$ ipython --no-banner

In [1]: import numpy as np

In [2]: np.set_printoptions(suppress=True, linewidth=120)

In [3]: u = np.array([1, 2, 0, -2, -2, 1, 1, 1, -2, 2])

In [4]: g = np.array([0, 0, 1, 1, 2, 0, 1])

In [5]: J = np.outer(u, g)

In [6]: J
Out[6]: 
array([[ 0,  0,  1,  1,  2,  0,  1],
       [ 0,  0,  2,  2,  4,  0,  2],
       [ 0,  0,  0,  0,  0,  0,  0],
       [ 0,  0, -2, -2, -4,  0, -2],
       [ 0,  0, -2, -2, -4,  0, -2],
       [ 0,  0,  1,  1,  2,  0,  1],
       [ 0,  0,  1,  1,  2,  0,  1],
       [ 0,  0,  1,  1,  2,  0,  1],
       [ 0,  0, -2, -2, -4,  0, -2],
       [ 0,  0,  2,  2,  4,  0,  2]])

In [7]: U, sigma, Vh = np.linalg.svd(J)

In [8]: np.argmax(sigma[:-1] / (sigma[1:] + 1e-6)) + 1
Out[8]: np.int64(1)

In [9]: print(sigma.round(2) + 0)
[12.96  0.    0.    0.    0.    0.    0.  ]

In [10]: M2 = U[:, :1] @ np.diag(sigma[:1]) @ Vh[:1]

In [11]: round(float(np.linalg.norm(J - M2, 2)), 2), round(sigma[1], 2)
Out[11]: (0.0, np.float64(0.0))

In [12]: np.linalg.matrix_rank(J, rtol=0.05)
Out[12]: np.int64(1)

In [13]: np.linalg.matrix_rank(M2)
Out[13]: np.int64(1)

In [14]: M2.round(2) + 0
Out[14]: 
array([[ 0.,  0.,  1.,  1.,  2.,  0.,  1.],
       [ 0.,  0.,  2.,  2.,  4.,  0.,  2.],
       [ 0.,  0.,  0.,  0.,  0.,  0.,  0.],
       [ 0.,  0., -2., -2., -4.,  0., -2.],
       [ 0.,  0., -2., -2., -4.,  0., -2.],
       [ 0.,  0.,  1.,  1.,  2.,  0.,  1.],
       [ 0.,  0.,  1.,  1.,  2.,  0.,  1.],
       [ 0.,  0.,  1.,  1.,  2.,  0.,  1.],
       [ 0.,  0., -2., -2., -4.,  0., -2.],
       [ 0.,  0.,  2.,  2.,  4.,  0.,  2.]])

In [15]: np.allclose(J[:-1].T @ np.linalg.lstsq(J[:-1].T, J[-1])[0], J[-1])
Out[15]: True

In [16]: round(np.trace(np.linalg.pinv(J) @ J), 2)
Out[16]: np.float64(1.0)

In [17]: try:
    ...:     np.linalg.inv(J)
    ...: except np.linalg.LinAlgError as e:
    ...:     print(repr(e))
    ...: 
LinAlgError('Last 2 dimensions of the array must be square')

In [18]: np.unique(J.round(6), axis=0).shape
Out[18]: (4, 7)

In [19]: U, sigma, Vh = np.linalg.svd(J)

In [20]: vecs = Vh[:(sigma > 1e-8).sum()]

In [21]: rng = np.random.default_rng(24400)

In [22]: vec = J[1] + 5 * J[3] + rng.integers(2) * np.eye(7)[0]

In [23]: vec
Out[23]: array([  0.,   0.,  -8.,  -8., -16.,   0.,  -8.])

In [24]: np.round(vecs.T @ vecs, 2) + 0
Out[24]: 
array([[0.  , 0.  , 0.  , 0.  , 0.  , 0.  , 0.  ],
       [0.  , 0.  , 0.  , 0.  , 0.  , 0.  , 0.  ],
       [0.  , 0.  , 0.14, 0.14, 0.29, 0.  , 0.14],
       [0.  , 0.  , 0.14, 0.14, 0.29, 0.  , 0.14],
       [0.  , 0.  , 0.29, 0.29, 0.57, 0.  , 0.29],
       [0.  , 0.  , 0.  , 0.  , 0.  , 0.  , 0.  ],
       [0.  , 0.  , 0.14, 0.14, 0.29, 0.  , 0.14]])

In [25]: np.linalg.matrix_rank(np.vstack([J, vec]))
Out[25]: np.int64(1)

In [26]: round(np.linalg.norm(vec - vecs.T @ vecs @ vec), 2)
Out[26]: np.float64(0.0)

In [27]: print(round(np.linalg.norm(J) ** 2 / np.linalg.norm(J, 2) ** 2, 2))
1.0

In [28]: print(np.round(np.linalg.norm(J, axis=1), 2))
[2.65 5.29 0.   5.29 5.29 2.65 2.65 2.65 5.29 5.29]

In [29]: np.round(np.linalg.norm(J[2] - J[4]), 2)
Out[29]: np.float64(5.29)

In [30]: round(float(np.linalg.norm(J, 2)), 2)
Out[30]: 12.96

In [31]: print(np.linalg.norm(J, axis=1).argmax())
1

In [32]: X = np.load("x.npy")

In [33]: X
Out[33]: 
array([[ 2.,  2., -2.,  1.,  0., -3.,  1.,  1.,  0.],
       [-2., -2., -3.,  2., -3.,  0., -3., -3.,  0.],
       [ 3.,  2., -2., -3., -2.,  2.,  0.,  1.,  2.],
       [-2., -1.,  3.,  2.,  3.,  1.,  3.,  1.,  3.],
       [-3.,  1.,  3.,  2.,  1., -2., -3.,  2.,  1.],
       [-3., -3., -2.,  3., -1., -1., -3.,  2., -2.],
       [ 2.,  1.,  0.,  1.,  1., -2.,  1., -3.,  3.],
       [ 0.,  0.,  0.,  0.,  0.,  0.,  0.,  8.,  5.],
       [ 0.,  0.,  0.,  0.,  0.,  0.,  0., -4.,  2.]])

In [34]: (X - X.T) / 2
Out[34]: 
array([[ 0. ,  2. , -2.5,  1.5,  1.5,  0. , -0.5,  0.5,  0. ],
       [-2. ,  0. , -2.5,  1.5, -2. ,  1.5, -2. , -1.5,  0. ],
       [ 2.5,  2.5,  0. , -3. , -2.5,  2. ,  0. ,  0.5,  1. ],
       [-1.5, -1.5,  3. ,  0. ,  0.5, -1. ,  1. ,  0.5,  1.5],
       [-1.5,  2. ,  2.5, -0.5,  0. , -0.5, -2. ,  1. ,  0.5],
       [ 0. , -1.5, -2. ,  1. ,  0.5,  0. , -0.5,  1. , -1. ],
       [ 0.5,  2. ,  0. , -1. ,  2. ,  0.5,  0. , -1.5,  1.5],
       [-0.5,  1.5, -0.5, -0.5, -1. , -1. ,  1.5,  0. ,  4.5],
       [ 0. ,  0. , -1. , -1.5, -0.5,  1. , -1.5, -4.5,  0. ]])

In [35]: np.trace(X)
Out[35]: np.float64(11.0)

In [36]: np.round(np.linalg.matrix_power(X, 4), 2)
Out[36]: 
array([[   58.,    99.,   -62.,    55.,   -53.,   -74.,   -31., -1477.,  -342.],
       [  -18.,    77.,   -45.,   -99.,  -135.,   102.,  -118.,   558.,  -102.],
       [  193.,   346.,   206.,    39.,   134.,  -226.,  -112.,   105.,   176.],
       [ -110.,  -194.,  -179.,    -8.,  -154.,   116.,  -115., -1195.,  -534.],
       [ -217.,  -349.,   121.,   -61.,   162.,   217.,   266.,   709.,   -18.],
       [ -115.,  -136.,  -236.,  -106.,  -263.,   201.,  -136.,  1675.,  1844.],
       [   12.,     3.,   -38.,    49.,    -9.,   -22.,    57., -2523., -2120.],
       [    0.,     0.,     0.,     0.,     0.,     0.,     0.,   -64.,  1400.],
       [    0.,     0.,     0.,     0.,     0.,     0.,     0., -1120., -1744.]])

In [37]: np.round(np.sort(np.abs(np.linalg.eigvals(X))), 2)
Out[37]: array([1.65, 1.65, 2.85, 2.97, 2.97, 4.22, 4.22, 6.  , 6.  ])

In [38]: M2 = np.linalg.invert(X)
Traceback (most recent call last):
  Cell In[38], line 1
    M2 = np.linalg.invert(X)
AttributeError: module 'numpy.linalg' has no attribute 'invert'


In [39]: M2 = np.linalg.inv(X)

In [40]: np.round(np.linalg.det(X) * M2, 2)
Out[40]: 
array([[ 16776.,  -4536.,  -5112.,   1980.,   1476.,    324., -30924.,   3824.,  38554.],
       [-13464.,   1944., -16632., -10260., -10044.,  -3276.,  10116.,   9864.,  -6066.],
       [ 15264., -19584.,  16272.,   5760.,  -1296.,  26496., -15696.,  -5024.,  38336.],
       [  5256., -14616., -11592., -13140.,  -5004.,   1044., -21564.,  10424.,  41134.],
       [ -5760.,  38880., -25200.,  -7560.,  -3240., -43560.,   4680.,  11840., -42020.],
       [  5688.,   2232., -23976., -14220.,  -4212., -12708.,  -7092.,  12952.,  12962.],
       [ -8208., -12672.,  15696.,  -1440.,   6912.,  19728.,  10512.,  -6552.,   3348.],
       [    -0.,     -0.,     -0.,     -0.,     -0.,     -0.,     -0.,  -2440.,   6100.],
       [    -0.,     -0.,     -0.,     -0.,     -0.,     -0.,     -0.,  -4880.,  -9760.]])

In [41]: print(np.round(np.linalg.inv(M2), 2) + 0)
[[ 2.  2. -2.  1.  0. -3.  1.  1.  0.]
 [-2. -2. -3.  2. -3.  0. -3. -3.  0.]
 [ 3.  2. -2. -3. -2.  2.  0.  1.  2.]
 [-2. -1.  3.  2.  3.  1.  3.  1.  3.]
 [-3.  1.  3.  2.  1. -2. -3.  2.  1.]
 [-3. -3. -2.  3. -1. -1. -3.  2. -2.]
 [ 2.  1.  0.  1.  1. -2.  1. -3.  3.]
 [ 0.  0.  0.  0.  0.  0.  0.  8.  5.]
 [ 0.  0.  0.  0.  0.  0.  0. -4.  2.]]

In [42]: print(round(np.linalg.det(X) * np.linalg.det(M2), 2))
1.0

In [43]: (np.abs(M2) > 1e-9).astype(int)
Out[43]: 
array([[1, 1, 1, 1, 1, 1, 1, 1, 1],
       [1, 1, 1, 1, 1, 1, 1, 1, 1],
       [1, 1, 1, 1, 1, 1, 1, 1, 1],
       [1, 1, 1, 1, 1, 1, 1, 1, 1],
       [1, 1, 1, 1, 1, 1, 1, 1, 1],
       [1, 1, 1, 1, 1, 1, 1, 1, 1],
       [1, 1, 1, 1, 1, 1, 1, 1, 1],
       [0, 0, 0, 0, 0, 0, 0, 1, 1],
       [0, 0, 0, 0, 0, 0, 0, 1, 1]])

In [44]: data = np.load("run2.npy")

In [45]: print(data)
[[-28  -1   3   2   3   2   2   2   3  -1   1  -3]
 [ -2 -49  -3   3   3  -2  -1   0   0  -3  -2   1]
 [  0  -3 -23   1   2   3   2   0   1   2   1   2]
 [  1   0   0 -11   2   2   2  -2   3   1  -3   1]
 [  2   0   1   3  -3   0   1   2   0  -2  -3  -1]
 [ -2   2   1   1  -2  87   2  -1  -2   2   0   2]
 [  3   0   2  -2  -2   3  -1  -3   2  -2  -1  -2]
 [  3  -3  -1  -1  -2   2  -3  20   3  -1   3  -2]
 [ -3   1  -1  -3   2   0  -2  -2 -50  -1   2  -1]
 [ -1  -3   3   3  -1  -2   3  -3   0   0   2   0]
 [ -2  -3  -2   2   3   0  -2  -2   1  -2 -78  -3]
 [  1  -3  -2  -3   1   1  -3   2   0  -3  -1 -19]]

In [46]: M2 = data / np.linalg.norm(data, axis=1, keepdims=True)

In [47]: G = M2 @ M2.T

In [48]: (G - 2 * np.eye(12)).round(6).argmax(axis=1)
Out[48]: array([ 9,  9,  1,  6, 10,  6,  3,  4, 11,  1,  4,  6])

In [49]: (np.abs(G) > 0.9).astype(int)
Out[49]: 
array([[1, 0, 0, 0, 0, 0, 0, 0, 0, 0, 0, 0],
       [0, 1, 0, 0, 0, 0, 0, 0, 0, 0, 0, 0],
       [0, 0, 1, 0, 0, 0, 0, 0, 0, 0, 0, 0],
       [0, 0, 0, 1, 0, 0, 0, 0, 0, 0, 0, 0],
       [0, 0, 0, 0, 1, 0, 0, 0, 0, 0, 0, 0],
       [0, 0, 0, 0, 0, 1, 0, 0, 0, 0, 0, 0],
       [0, 0, 0, 0, 0, 0, 1, 0, 0, 0, 0, 0],
       [0, 0, 0, 0, 0, 0, 0, 1, 0, 0, 0, 0],
       [0, 0, 0, 0, 0, 0, 0, 0, 1, 0, 0, 0],
       [0, 0, 0, 0, 0, 0, 0, 0, 0, 1, 0, 0],
       [0, 0, 0, 0, 0, 0, 0, 0, 0, 0, 1, 0],
       [0, 0, 0, 0, 0, 0, 0, 0, 0, 0, 0, 1]])

In [50]: np.argwhere(np.triu(np.abs(G) > 0.95, 1))
Out[50]: array([], shape=(0, 2), dtype=int64)

In [51]: idx = rng.permutation(12)

In [52]: idx
Out[52]: array([ 9,  7, 11,  6,  1,  0, 10,  5,  3,  2,  8,  4])

In [53]: M2 = data[idx][:, idx]

In [54]: print(np.allclose(M2, data))
False

In [55]: print(np.trace(M2))
-155

In [56]: u, g = data[9], data[10]

In [57]: u @ g
Out[57]: np.int64(-148)

In [58]: u @ u
Out[58]: np.int64(55)

In [59]: p = (u @ g) / (u @ u) * u

In [60]: np.outer(u, g)
Out[60]: 
array([[   2,    3,    2,   -2,   -3,    0,    2,    2,   -1,    2,   78,    3],
       [   6,    9,    6,   -6,   -9,    0,    6,    6,   -3,    6,  234,    9],
       [  -6,   -9,   -6,    6,    9,    0,   -6,   -6,    3,   -6, -234,   -9],
       [  -6,   -9,   -6,    6,    9,    0,   -6,   -6,    3,   -6, -234,   -9],
       [   2,    3,    2,   -2,   -3,    0,    2,    2,   -1,    2,   78,    3],
       [   4,    6,    4,   -4,   -6,    0,    4,    4,   -2,    4,  156,    6],
       [  -6,   -9,   -6,    6,    9,    0,   -6,   -6,    3,   -6, -234,   -9],
       [   6,    9,    6,   -6,   -9,    0,    6,    6,   -3,    6,  234,    9],
       [   0,    0,    0,    0,    0,    0,    0,    0,    0,    0,    0,    0],
       [   0,    0,    0,    0,    0,    0,    0,    0,    0,    0,    0,    0],
       [  -4,   -6,   -4,    4,    6,    0,   -4,   -4,    2,   -4, -156,   -6],
       [   0,    0,    0,    0,    0,    0,    0,    0,    0,    0,    0,    0]])

In [61]: print(round(np.linalg.norm(u + g) ** 2 + np.linalg.norm(u - g) ** 2, 2))
12382.0

In [62]: W0 = np.triu(rng.random((6, 6)) < 0.4, 1).astype(int)

In [63]: W0 = W0 + W0.T

In [64]: print(W0)
[[0 0 1 0 1 0]
 [0 0 1 0 0 0]
 [1 1 0 0 1 1]
 [0 0 0 0 0 0]
 [1 0 1 0 0 0]
 [0 0 1 0 0 0]]

In [65]: print(np.round(np.linalg.svd(X, compute_uv=False), 2))
[11.26 10.13  8.45  6.19  5.45  4.24  1.29  0.62  0.4 ]

In [66]: np.zeros(9, 9)
Traceback (most recent call last):
  Cell In[66], line 1
    np.zeros(9, 9)
TypeError: Cannot interpret '9' as a data type


In [67]: np.unravel_index(np.abs(X).argmax(), X.shape)
Out[67]: (np.int64(7), np.int64(7))

In [68]: X.shape
Out[68]: (9, 9)

In [69]: np.diff(X, axis=0)
Out[69]: 
array([[ -4.,  -4.,  -1.,   1.,  -3.,   3.,  -4.,  -4.,   0.],
       [  5.,   4.,   1.,  -5.,   1.,   2.,   3.,   4.,   2.],
       [ -5.,  -3.,   5.,   5.,   5.,  -1.,   3.,   0.,   1.],
       [ -1.,   2.,   0.,   0.,  -2.,  -3.,  -6.,   1.,  -2.],
       [  0.,  -4.,  -5.,   1.,  -2.,   1.,   0.,   0.,  -3.],
       [  5.,   4.,   2.,  -2.,   2.,  -1.,   4.,  -5.,   5.],
       [ -2.,  -1.,   0.,  -1.,  -1.,   2.,  -1.,  11.,   2.],
       [  0.,   0.,   0.,   0.,   0.,   0.,   0., -12.,  -3.]])
